$ python -q
>>> import numpy as np
>>> from numpy import linalg as LA
>>> np.set_printoptions(precision=4, suppress=True, linewidth=100)
>>> tidy = lambda a: np.round(a, 4) + 0
>>> A = np.loadtxt("case0.csv", delimiter=",")
>>> A
array([[ 0.,  3., -2.],
       [ 2.,  1., -1.],
       [ 3., -2.,  0.],
       [ 0.,  3., -2.],
       [ 6.,  6., -5.]])
>>> # row 3 repeats row 0
>>> vec = np.array([0, 2, 2])
>>> target = A @ vec
>>> tidy(LA.solve(A.T @ A, A.T @ target))
array([0., 2., 2.])
>>> tidy(LA.lstsq(A, target)[0])
array([0., 2., 2.])
>>> target
array([ 2.,  0., -4.,  2.,  2.])
>>> tidy(LA.pinv(A) @ A)
array([[1., 0., 0.],
       [0., 1., 0.],
       [0., 0., 1.]])
>>> rng = np.random.default_rng(319)
>>> target = target + 0.1 * rng.normal(size=5)
>>> tidy(target)
array([ 2.1406, -0.1804, -3.9366,  2.0631,  1.8553])
>>> c, *_ = LA.lstsq(A, target)
>>> [round(float(LA.norm(LA.solve(A.T @ A + lam * np.eye(3), A.T @ target))), 2) for lam in (0, 1, 10, 100)]
[2.38, 1.0, 0.69, 0.22]
>>> c.round()
array([-0.,  2.,  2.])
>>> tidy(LA.norm(target - A @ c))
np.float64(0.1062)
>>> O = A.astype(float).copy()
>>> for j in range(3):
...     O[:, j] -= O[:, :j] @ (O[:, :j].T @ O[:, j])
...     O[:, j] /= LA.norm(O[:, j])
... 
>>> tidy(O)
array([[ 0.    ,  0.486 , -0.4899],
       [ 0.2857, -0.0496,  0.2424],
       [ 0.4286, -0.6414, -0.6363],
       [ 0.    ,  0.486 , -0.4899],
       [ 0.8571,  0.3372,  0.2374]])
>>> tidy(O.T @ A)
array([[ 7.    ,  4.5714, -4.5714],
       [ 0.    ,  6.1727, -3.5806],
       [ 0.    ,  0.    ,  0.5303]])
>>> tidy(O.T @ O)
array([[1., 0., 0.],
       [0., 1., 0.],
       [0., 0., 1.]])
>>> other = np.c_[A[:, :1] @ np.array([[0]]), np.array([1, 1, 2, -1, 2])]
>>> other
array([[ 0.,  1.],
       [ 0.,  1.],
       [ 0.,  2.],
       [ 0., -1.],
       [ 0.,  2.]])
>>> LA.matrix_rank(other)
np.int64(1)
>>> tidy(LA.lstsq(A, other[:, 0])[0])
array([0., 0., 0.])
>>> tidy(LA.norm(other, 2) / LA.norm(other))
np.float64(1.0)
>>> LA.matrix_rank(other, rtol=0.1)
np.int64(1)
>>> data = np.load("m.npy")
>>> tidy(data)
array([[ 4.1822,  8.1822,  9.5465,  3.4535],
       [ 4.9222,  8.9222, 11.7667,  1.2333],
       [ 2.6665,  6.6665,  4.9996,  8.0004],
       [ 4.6341,  8.6341, 10.9022,  2.0978],
       [ 5.8811,  9.8811, 14.6433, -1.6433],
       [ 2.7167,  6.7167,  5.1501,  7.8499],
       [ 3.6008,  7.6008,  7.8023,  5.1977],
       [ 6.2973, 10.2973, 15.892 , -2.892 ],
       [ 4.6745,  8.6745, 11.0234,  1.9766],
       [ 3.6939,  7.6939,  8.0817,  4.9183],
       [ 4.9744,  8.9744, 11.9231,  1.0769],
       [ 2.6234,  6.6234,  4.8703,  8.1297],
       [ 3.1954,  7.1954,  6.5863,  6.4137],
       [ 3.347 ,  7.347 ,  7.0411,  5.9589],
       [ 5.8508,  9.8508, 14.5523, -1.5523],
       [ 3.6301,  7.6301,  7.8904,  5.1096],
       [ 4.3982,  8.3982, 10.1947,  2.8053],
       [ 5.3416,  9.3416, 13.0249, -0.0249],
       [ 2.8668,  6.8668,  5.6005,  7.3995]])
>>> tidy(data @ LA.pinv(data) @ data)
array([[ 4.1822,  8.1822,  9.5465,  3.4535],
       [ 4.9222,  8.9222, 11.7667,  1.2333],
       [ 2.6665,  6.6665,  4.9996,  8.0004],
       [ 4.6341,  8.6341, 10.9022,  2.0978],
       [ 5.8811,  9.8811, 14.6433, -1.6433],
       [ 2.7167,  6.7167,  5.1501,  7.8499],
       [ 3.6008,  7.6008,  7.8023,  5.1977],
       [ 6.2973, 10.2973, 15.892 , -2.892 ],
       [ 4.6745,  8.6745, 11.0234,  1.9766],
       [ 3.6939,  7.6939,  8.0817,  4.9183],
       [ 4.9744,  8.9744, 11.9231,  1.0769],
       [ 2.6234,  6.6234,  4.8703,  8.1297],
       [ 3.1954,  7.1954,  6.5863,  6.4137],
       [ 3.347 ,  7.347 ,  7.0411,  5.9589],
       [ 5.8508,  9.8508, 14.5523, -1.5523],
       [ 3.6301,  7.6301,  7.8904,  5.1096],
       [ 4.3982,  8.3982, 10.1947,  2.8053],
       [ 5.3416,  9.3416, 13.0249, -0.0249],
       [ 2.8668,  6.8668,  5.6005,  7.3995]])
>>> tidy(np.trace(LA.pinv(data) @ data))
np.float64(2.0)
>>> LA.lstsq(data[:-1].T, data[-1])[2]
np.int32(2)
